>>> import numpy as np
>>> np.set_printoptions(precision=2, suppress=True, linewidth=140)
>>> m1 = np.loadtxt("dump.csv", delimiter=",")
>>> m1
array([[ 0.7, -1.2, -0.5,  1.6,  0.8, -1.1],
       [ 0.3, -1.6, -0.5,  0.7,  2.4, -0.9],
       [ 0.1,  1.8, -1.6, -0.3, -0.9, -0.4],
       [ 0. , -1.1, -1.3, -2. , -2. ,  0.4],
       [ 0.5,  1. ,  0.9,  0.7, -0.4, -0.8],
       [ 0. ,  1.3, -1.4,  0.5,  0.5, -0.2],
       [-0.4, -0.3, -0.7,  0.5,  0.6, -0.3],
       [ 1.6, -0.3,  0.3, -0.8, -1.4, -0.1],
       [ 0.8,  1.1,  0.4,  0.3,  0.3, -0.5],
       [ 0.7, -1. , -0.1,  0.3,  0.3, -0.2],
       [ 0.7,  0. ,  1.5, -0.6,  0.4,  1.7],
       [-0.4,  0.4, -0.5, -0.6, -0.7,  0.1],
       [ 0.4, -0.6,  1.8,  0.1,  0.6,  1. ],
       [-0.6, -1.3,  1.5,  0. , -0.3,  1.1],
       [-0.6,  0.2,  0.5,  0.4,  0.1, -1.5],
       [-0.3, -0.9,  0.6,  1.2, -1. ,  1.3],
       [ 0.4, -1. ,  1.6,  0.8,  0.8, -0.5],
       [-0.2, -1.1, -1.3,  1.6,  1.2,  0.4],
       [ 0.8,  0.3, -0.5,  0.5,  1.1,  1.1],
       [ 1.7, -0.9, -0.6,  0.6, -1. ,  0.7],
       [ 0.9, -0.4,  0.2, -0.4, -0.7, -0.8],
       [ 0.4,  0.2, -0.9,  0.2,  0.2,  0.2],
       [ 0. , -2.1, -0.3,  1.8,  0.2,  0.4],
       [ 0. , 10. ,  5. , 20. ,  9. ,  7. ],
       [ 0.1, -1.9,  0.2, -0.1, -0.4,  0. ],
       [ 0.1,  1. , -0.3,  1.1,  0.8, -0.1],
       [-0.7,  1.5,  0.9, -0.8,  0. , -0.9],
       [-1.1,  0.4, -0.4, -0.3,  0.5,  0.2],
       [ 0. , -0.4,  0.5,  0.3,  0.5,  0.5]])
>>> Xc = m1 - m1.mean(axis=0)
>>> vecs = np.linalg.svd(Xc)[2][:1]
>>> B = Xc - Xc @ vecs.T @ vecs
>>> B.std(axis=0)
array([0.63, 1.01, 0.9 , 0.48, 0.69, 0.78])
>>> np.linalg.norm(B, axis=1).round(6).argmax()
np.int64(1)
>>> (Xc @ vecs.T).std(axis=0)
array([4.72])
>>> round(float(np.linalg.norm(B) / np.linalg.norm(Xc)), 2)
0.37
>>> W2 = m1[[1, 9]].astype(float)
>>> for _ in range(5):
...     z = np.linalg.norm(m1[:, None] - W2, axis=-1).argmin(axis=1)
...     W2 = np.array([m1[z == j].mean(axis=0) for j in range(2)])
... 
>>> z
array([1, 1, 1, 1, 1, 1, 1, 1, 1, 1, 1, 1, 1, 1, 1, 1, 1, 1, 1, 1, 1, 1, 1, 0, 1, 1, 1, 1, 1])
>>> W2[1] - W2[0]
array([  0.21, -10.25,  -5.  , -19.74,  -8.91,  -6.97])
>>> W = np.array([[2, 3, 1],
...     [-1, 2, -2],
...     [2, 0, 2],
...     [1, 0, -3],
...     [-3, 3, 2],
...     [0, 3, -2]])
>>> coef = np.array([8, 0, -6])
>>> act = np.maximum(m1 @ W + coef, 0)
>>> (act > 0).mean(axis=0)
array([1.  , 0.52, 0.03])
>>> np.linalg.matrix_rank(act)
np.int64(3)
>>> W2 = np.array([[0, 1, 2], [3, 2, 0], [1, 3, 2]])
>>> (act @ W2).round(6).argmax(axis=1)
array([2, 1, 2, 2, 2, 0, 2, 2, 2, 2, 1, 2, 2, 2, 2, 2, 2, 2, 0, 2, 2, 2, 2, 0, 2, 1, 2, 2, 2])
>>> z = m1[:, 1] > np.median(m1[:, 1])
>>> r0 = m1[z].mean(axis=0) - m1[~z].mean(axis=0)
>>> np.argsort(-np.abs(r0).round(6), kind="stable")
array([1, 3, 4, 5, 0, 2])
>>> mat = np.load("test18.npy")
>>> mat
array([[2., 1., 0., 0., 0., 0., 0., 0.],
       [0., 2., 1., 0., 0., 0., 0., 0.],
       [0., 0., 2., 1., 0., 0., 0., 0.],
       [0., 0., 0., 2., 1., 0., 0., 0.],
       [0., 0., 0., 0., 2., 1., 0., 0.],
       [0., 0., 0., 0., 0., 2., 1., 0.],
       [0., 0., 0., 0., 0., 0., 2., 1.],
       [0., 0., 0., 0., 0., 0., 0., 2.]])
>>> r0 = np.array([0, -9, 4, -8, -2, 0, -7, 3])
>>> B = mat + np.outer(r0, np.eye(8)[0])
>>> np.linalg.matrix_rank(np.linalg.inv(B) - np.linalg.inv(mat), tol=1e-8)
np.int64(1)
>>> np.linalg.matrix_rank(mat - mat[0, 0] * np.eye(8))
np.int64(7)
>>> np.prod(np.diag(mat)), round(float(np.linalg.det(mat)), 2)
(np.float64(256.0), 256.0)
>>> def softmax(z):
...     e = np.exp(z - z.max(axis=-1, keepdims=True))
...     return e / e.sum(axis=-1, keepdims=True)
... 
>>> softmax(mat[0] + 3)
array([0.46, 0.17, 0.06, 0.06, 0.06, 0.06, 0.06, 0.06])
>>> softmax(mat[0])
array([0.46, 0.17, 0.06, 0.06, 0.06, 0.06, 0.06, 0.06])
>>> att = mat @ mat.T / np.sqrt(8)
>>> softmax(att).round(6).argmax(axis=1)
array([0, 1, 2, 3, 4, 5, 6, 7])
>>> softmax(att)[0] @ mat
array([0.84, 0.71, 0.29, 0.22, 0.22, 0.22, 0.22, 0.22])
>>> rng = np.random.default_rng(45827)
>>> B = mat + rng.integers(-2, 3, (8, 6)) @ rng.integers(-2, 3, (6, 8))
>>> B
array([[ 10.,   0.,   6.,   0.,   4.,   4.,  10.,  11.],
       [ -6.,   8.,  -5.,   2.,  -2.,  -4.,  -8.,  -8.],
       [ -2.,   0.,   6.,  -3.,   4.,   0.,  -2.,  -4.],
       [ -7.,   4.,  -2.,   1.,  -4.,  -6., -10.,  -7.],
       [ -2.,   4.,  -6.,   2.,  -3.,  -4.,  -6.,  -2.],
       [  5.,   3.,   7.,   1.,   4.,   3.,   3.,   8.],
       [  3.,   3.,  -1.,  -3.,  -4.,  -7.,  -2.,   5.],
       [ -8.,  -2.,  -6.,   2.,   2.,   6.,   4., -10.]])
>>> np.linalg.matrix_rank(B - mat, tol=1e-8)
np.int64(6)
>>> np.abs(B - mat).sum(axis=1)
array([44., 42., 20., 42., 32., 31., 29., 42.])
>>> np.round(np.linalg.svd(B - mat, compute_uv=False), 2) + 0
array([33.58, 20.52, 10.17,  6.85,  3.61,  2.38,  0.  ,  0.  ])
>>> O, R = np.linalg.qr(mat)
>>> R
array([[2., 1., 0., 0., 0., 0., 0., 0.],
       [0., 2., 1., 0., 0., 0., 0., 0.],
       [0., 0., 2., 1., 0., 0., 0., 0.],
       [0., 0., 0., 2., 1., 0., 0., 0.],
       [0., 0., 0., 0., 2., 1., 0., 0.],
       [0., 0., 0., 0., 0., 2., 1., 0.],
       [0., 0., 0., 0., 0., 0., 2., 1.],
       [0., 0., 0., 0., 0., 0., 0., 2.]])
>>> abs(R[0, 0]), round(np.linalg.norm(mat[:, 0]), 2)
(np.float64(2.0), np.float64(2.0))
>>> feats = np.loadtxt("block15.csv", delimiter=",")
>>> feats
array([[ 1.78,  3.88, -4.72, -3.62, -1.88,  3.35],
       [ 3.36,  5.07, -1.61, -9.09, -3.07, -1.9 ],
       [ 1.86, -3.03,  2.04,  1.25,  5.03, -4.43],
       [ 4.03,  7.61, -7.34, -6.08, -5.61,  6.6 ],
       [ 3.8 , -1.31, -0.07,  1.92,  3.31, -1.13],
       [ 4.5 ,  2.11, -2.33, -1.46, -0.11,  1.16],
       [ 4.28, -3.09,  0.63,  4.86,  5.09, -1.25],
       [ 4.64,  0.84, -0.81, -0.82,  1.16, -0.68],
       [ 1.09,  0.23, -0.53, -2.36,  1.77, -2.03],
       [ 1.36,  6.06, -5.13, -7.71, -4.06,  2.8 ],
       [ 1.89,  7.32, -5.49, -9.39, -5.32,  2.95],
       [ 0.65,  1.07, -3.14, -0.85,  0.93,  1.75],
       [ 3.56,  4.76, -4.57, -4.4 , -2.76,  3.25],
       [ 4.41, -0.71,  1.83, -1.42,  2.71, -4.4 ]])
>>> W2 = feats[[0, 10]].astype(float)
>>> for _ in range(4):
...     z = np.linalg.norm(feats[:, None] - W2, axis=-1).argmin(axis=1)
...     W2 = np.array([feats[z == j].mean(axis=0) for j in range(2)])
... 
>>> z
array([1, 1, 0, 1, 0, 0, 0, 0, 0, 1, 1, 0, 1, 0])
>>> np.abs(W2[1] - W2[0]).argmax()
np.int64(3)
>>> W2
array([[ 3.15, -0.49, -0.3 ,  0.14,  2.49, -1.38],
       [ 2.66,  5.78, -4.81, -6.71, -3.78,  2.84]])
>>> vec = np.array([9, 4, 2, 4, 7, 7])
>>> W2 @ vec
array([34.18,  4.05])
>>> W2 @ np.ones(6)
array([ 3.62, -4.01])
>>> np.sign((W2 @ vec).round(6))
array([1., 1.])
>>> W2 * vec
array([[ 28.39,  -1.94,  -0.6 ,   0.55,  17.4 ,  -9.63],
       [ 23.98,  23.13,  -9.61, -26.86, -26.48,  19.89]])
>>> vec @ W2
Traceback (most recent call last):
  File "<python-input-59>", line 1, in <module>
    vec @ W2
    ~~~~^~~~
ValueError: matmul: Input operand 1 has a mismatch in its core dimension 0, with gufunc signature (n?,k),(k,m?)->(n?,m?) (size 2 is different from 6)
>>> np.einsum("ij,j->i", W2, vec)
array([34.18,  4.05])
>>> C2 = np.cov(feats, rowvar=False)
>>> np.argwhere(np.triu(np.abs(np.corrcoef(feats.T)) > 0.8, 1))
array([[1, 2],
       [1, 3],
       [1, 4],
       [2, 4],
       [2, 5],
       [3, 4]])
>>> np.argsort(-feats.std(axis=0).round(6), kind="stable")
array([3, 1, 4, 5, 2, 0])
>>> C2.shape
(6, 6)
>>> M = np.load("a.npy")
>>> M
array([[  0,   0,   0,   0,   0,   0,   0,   0,   0,   0,   0,   0],
       [ -5,   2,  -4,  -4,   2,  -9,   1,  -5,   8, -10,   7,  -1],
       [ 10,  -4,   5,  15,   1,  -2,  -5,  -1,  15, -11,   6,  -2],
       [  2,  -9,   1,   8,   3,  -6,  -4,   0,   7,  -9,   6,  -9],
       [  3,   2,   4,   4,  -5,  -1,  -3,  -8,   7,  -6,   3,  -5],
       [  6,  -4,   2,  -2,   1,  -4,   5,   4,   5,   0,   2,   0],
       [ -3,   0,   0,   2,   2,  -7,  -5,  -6,   6,  -8,   9,  -4],
       [ -4,   2,  -9,   1,   2,   1,  -9,  -2,  -3,  -6,   3,   3],
       [ -6,   5,  -2,  -1,   6,  -4,  -3,  -5,   5,  -6,   6,   1],
       [  5, -10,   5,   8,   0, -14,  -2,   1,  16, -15,  14,  -3],
       [ -4,   5,  -2,   0,   8,   1,  -6,   0,   2,  -7,   7,   1],
       [  9,  -5,   3,   6,   8,  -2,   2,   4,  10,  -1,   7,   3],
       [  0,   0,   0,   0,   0,   0,   0,   0,   0,   0,   0,   0],
       [  5,  -1,   4,   1,   5,   1,   1,   4,   2,   4,   1,   2],
       [  0,  -2,  -5,  -1,   2,  -2,   5,   4,   0,  -1,   5,   1],
       [  9,  -7,  -6,   2,  -8,  -7,   4,  -2,   7,  -6,   6,  -2],
       [  5,  -9,   7,   1,   4,  -8,   4,   5,  10,  -5,   6,  -4],
       [  7,   1,  -7,   3,  -3,  -3,  -2,  -1,   0,  -3,   7,  -5],
       [  0,   0,   0,   0,   0,   0,   0,   0,   0,   0,   0,   0],
       [  1,   3,   6,   0,  -1,   0,   5,   7,   8, -13,   8,  -3],
       [  4, -10,   7,   7,   1,  -2,  -6,   5,   3,  -8,   8,  -9],
       [  0,  -4,   0,   5,  10,  -2,  -9,   3,   4,  -7,   8,   1]])
>>> # row 12 repeats row 0
>>> proj = M @ np.linalg.solve(M.T @ M, M.T)
>>> np.allclose(proj @ proj, proj)
True
>>> np.diag(proj)
array([0.  , 0.52, 0.78, 0.78, 0.65, 0.52, 0.52, 0.56, 0.32, 0.83, 0.4 , 0.72, 0.  , 0.51, 0.62, 0.76, 0.52, 1.  , 0.  , 0.87, 0.67, 0.44])
>>> C2 = M.T @ M
>>> np.linalg.svd(M, compute_uv=False) ** 2
array([4051.92, 1055.12,  599.93,  509.92,  343.98,  281.38,  216.13,   85.33,   40.47,   20.84,   11.96,    0.03])
>>> np.allclose(C2, C2.T)
True
>>> np.trace(C2), (M ** 2).sum()
(np.int64(7217), np.int64(7217))
>>> np.linalg.eigvalsh(C2)[::-1]
array([4051.92, 1055.12,  599.93,  509.92,  343.98,  281.38,  216.13,   85.33,   40.47,   20.84,   11.96,    0.03])
>>> blk = np.stack([M, 2 * M, M[::-1]])
>>> (blk @ M.T).shape
(3, 22, 22)
>>> np.einsum("bij,cij->bc", blk, blk)
array([[ 7217, 14434,  1750],
       [14434, 28868,  3500],
       [ 1750,  3500,  7217]])
